$ python3 -q
>>> import numpy as np
>>> import numpy.linalg as la
>>> np.set_printoptions(suppress=True, linewidth=120)
>>> B = np.array([[1, 2], [-2, 0], [-1, 1], [0, -1], [-1, 0], [-2, 2], [-1, -2]])
>>> F = np.block([[np.zeros((7, 7)), B], [B.T, np.zeros((2, 2))]])
>>> F
array([[ 0.,  0.,  0.,  0.,  0.,  0.,  0.,  1.,  2.],
       [ 0.,  0.,  0.,  0.,  0.,  0.,  0., -2.,  0.],
       [ 0.,  0.,  0.,  0.,  0.,  0.,  0., -1.,  1.],
       [ 0.,  0.,  0.,  0.,  0.,  0.,  0.,  0., -1.],
       [ 0.,  0.,  0.,  0.,  0.,  0.,  0., -1.,  0.],
       [ 0.,  0.,  0.,  0.,  0.,  0.,  0., -2.,  2.],
       [ 0.,  0.,  0.,  0.,  0.,  0.,  0., -1., -2.],
       [ 1., -2., -1.,  0., -1., -2., -1.,  0.,  0.],
       [ 2.,  0.,  1., -1.,  0.,  2., -2.,  0.,  0.]])
>>> # equal to its transpose
>>> x0 = np.array([-3, -2, -2, 0, -1, -1, -2, 3, 3])
>>> a = np.maximum(F @ x0, 0)
>>> print(np.maximum(F @ (3 * x0), 0))
[27.  0.  0.  0.  0.  0.  0. 24.  0.]
>>> np.maximum(F @ x0, 0) - np.maximum(-F @ x0, 0)
array([ 9., -6.,  0., -3., -3.,  0., -9.,  8., -6.])
>>> print(np.flatnonzero(a > 1e-9))
[0 7]
>>> F.T @ a
array([  8., -16.,  -8.,   0.,  -8., -16.,  -8.,   9.,  18.])
>>> print(np.allclose(F[:-1].T @ la.lstsq(F[:-1].T, F[-1])[0], F[-1]))
False
>>> la.lstsq(F[:-1].T, F[-1])[2]
np.int32(3)
>>> rk = la.matrix_rank(F)
>>> rk
np.int64(4)
>>> null = la.svd(F)[2][rk:].T
>>> [int(la.matrix_rank(F[:i])) for i in range(1, len(F) + 1)]
[1, 2, 2, 2, 2, 2, 2, 3, 4]
>>> print(la.matrix_rank(F.T @ F), la.matrix_rank(F @ F.T))
4 4
>>> [int(la.matrix_rank(np.delete(F, i, axis=0))) for i in range(9)]
[4, 4, 4, 4, 4, 4, 4, 3, 3]
>>> null.shape
(9, 5)
>>> Uu, s, Vt = la.svd(F)
>>> evecs = Vt[:(s > 1e-8).sum()]
>>> rng = np.random.default_rng(48)
>>> x0 = F[7] + 5 * F[2] + rng.integers(2) * np.eye(9)[7]
>>> x0
array([ 1., -2., -1.,  0., -1., -2., -1., -5.,  5.])
>>> print(np.round(la.norm(x0 - evecs.T @ evecs @ x0), 3))
0.0
>>> np.allclose(evecs.T @ evecs @ x0, x0)
True
>>> np.trace(F)
np.float64(0.0)
>>> round(float(np.abs(la.eigvals(F)).max()), 3)
3.797
>>> np.allclose(F @ F.T, F.T @ F)
True
>>> np.round(la.matrix_power(F, 2), 3)
array([[ 5., -2.,  1., -2., -1.,  2., -5.,  0.,  0.],
       [-2.,  4.,  2.,  0.,  2.,  4.,  2.,  0.,  0.],
       [ 1.,  2.,  2., -1.,  1.,  4., -1.,  0.,  0.],
       [-2.,  0., -1.,  1.,  0., -2.,  2.,  0.,  0.],
       [-1.,  2.,  1.,  0.,  1.,  2.,  1.,  0.,  0.],
       [ 2.,  4.,  4., -2.,  2.,  8., -2.,  0.,  0.],
       [-5.,  2., -1.,  2.,  1., -2.,  5.,  0.,  0.],
       [ 0.,  0.,  0.,  0.,  0.,  0.,  0., 12., -1.],
       [ 0.,  0.,  0.,  0.,  0.,  0.,  0., -1., 14.]])
>>> np.allclose(F, F.T)
True
>>> mat = np.load("a.npy")
>>> print(mat)
[[3 1 3 1]
 [5 1 5 1]
 [3 1 3 1]
 [5 1 5 1]]
>>> # column 2 repeats column 0
>>> print(la.lstsq(mat[:-1].T, mat[-1])[2])
2
>>> np.allclose(mat[:-1].T @ la.lstsq(mat[:-1].T, mat[-1])[0], mat[-1])
True
>>> m1 = np.load("layer11.npy")
>>> m1
array([[ 41,   1,  -1,  -1,  -2,  -1,   2,   0,   0],
       [  0,   1,  -2,   2,   1,  -1,   1,   0,  -1],
       [  1,   2,  39,   2,  -1,   0,   0,   1,  -1],
       [ -1,  -1,   0,  42,   2,   0,   0,  -1,  -1],
       [  0,   0,   0,  -2, 102,   0,   1,   0,   1],
       [  0,  -1,   2,   0,  -2,  38,  -2,  -1,   1],
       [  1,   0,   2,  -2,   0,  -2, 100,   0,   0],
       [  0,   0,  -1,   0,  -2,  -1,  -1,  -1,  -2],
       [  1,  -1,   2,   2,  -1,   2,   1,   0,  98]])
>>> f = np.array([0, 3, 0, 1, 0, 0, 3, 3, 3])
>>> B = m1 + np.outer(f, np.eye(9)[8])
>>> la.matrix_rank(la.inv(B) - la.inv(m1), tol=1e-8)
np.int64(1)
>>> la.matrix_rank(B - m1)
np.int64(1)
>>> Uu, s, Vt = la.svd(m1, full_matrices=False)
>>> (s > 1e-8).sum()
np.int64(9)
>>> np.round(s / s[0], 3)
array([1.   , 0.979, 0.959, 0.42 , 0.397, 0.387, 0.364, 0.011, 0.01 ])
>>> Uu.shape, s.shape, Vt.shape
((9, 9), (9,), (9, 9))
>>> print(np.round(Vt @ Vt.T, 3) + 0)
[[1. 0. 0. 0. 0. 0. 0. 0. 0.]
 [0. 1. 0. 0. 0. 0. 0. 0. 0.]
 [0. 0. 1. 0. 0. 0. 0. 0. 0.]
 [0. 0. 0. 1. 0. 0. 0. 0. 0.]
 [0. 0. 0. 0. 1. 0. 0. 0. 0.]
 [0. 0. 0. 0. 0. 1. 0. 0. 0.]
 [0. 0. 0. 0. 0. 0. 1. 0. 0.]
 [0. 0. 0. 0. 0. 0. 0. 1. 0.]
 [0. 0. 0. 0. 0. 0. 0. 0. 1.]]
>>> np.allclose(Uu * s @ Vt, m1)
True
>>> x0 = np.array([0, 0, 1, 0, 0, 0, 1, 2, 2])
>>> y = m1 @ x0
>>> coef, lr = np.zeros(9), 1 / la.norm(m1, 2) ** 2
>>> for i in range(6):
...     coef -= lr * m1.T @ (m1 @ coef - y)
...     if i % 2 == 0: print(i, round(la.norm(m1 @ coef - y), 3))
... 
0 36.441
2 24.31
4 17.835
>>> print(coef.round(3))
[ 0.017  0.011  0.668 -0.008 -0.001  0.001  1.008  0.02   2.007]
>>> T = np.stack([m1, -2 * m1, m1[::-1]])
>>> (T @ m1.T).shape
(3, 9, 9)
>>> T.sum(axis=0)
array([[ -40,   -2,    3,    3,    1,    3,   -1,    0,   98],
       [   0,   -1,    1,   -2,   -3,    0,   -2,   -1,   -1],
       [   0,   -2,  -37,   -4,    1,   -2,  100,   -1,    1],
       [   1,    0,    2,  -42,   -4,   38,   -2,    0,    2],
       [   0,    0,    0,    0,    0,    0,    0,    0,    0],
       [  -1,    0,   -2,   42,    4,  -38,    2,    0,   -2],
       [   0,    2,   37,    4,   -1,    2, -100,    1,   -1],
       [   0,    1,   -1,    2,    3,    0,    2,    1,    1],
       [  40,    2,   -3,   -3,   -1,   -3,    1,    0,  -98]])
>>> B = np.array([[2, 3],
...     [1, 0],
...     [-2, 1],
...     [1, 2],
...     [3, 1],
...     [0, -1],
...     [-2, 2],
...     [3, 2],
...     [0, 2]])
>>> m1 @ B
array([[  74,  123],
       [   8,    4],
       [ -72,   45],
       [  42,   79],
       [ 302,  102],
       [ -10,  -42],
       [-204,  203],
       [  -5,  -10],
       [  -6,  204]])
>>> la.matrix_rank(m1 @ B)
np.int64(2)
>>> np.einsum("ik,kj->ij", m1, B)
array([[  74,  123],
       [   8,    4],
       [ -72,   45],
       [  42,   79],
       [ 302,  102],
       [ -10,  -42],
       [-204,  203],
       [  -5,  -10],
       [  -6,  204]])
>>> np.einsum("ij->j", m1)
array([ 43,   1,  41,  43,  97,  35, 102,  -2,  95])
>>> print(la.matrix_rank(np.vstack([m1, B.T])))
9
>>> data = np.load("dump.npy")
>>> print(data)
[[ 4  0  0  0  0]
 [ 0  3  0  0  0]
 [-3  7 -2  0  0]
 [-1  9 -2 -2  0]
 [-8  4  3  8 -5]]
>>> # triangular
>>> B = np.array([[1, 2], [0, 1]])
>>> C = np.kron(B, mat)
>>> la.matrix_rank(C)
np.int64(4)
>>> round(float(la.norm(C, 2)), 3), round(la.norm(B, 2) * la.norm(mat, 2), 3)
(28.926, np.float64(28.926))
>>> C.shape
(8, 8)
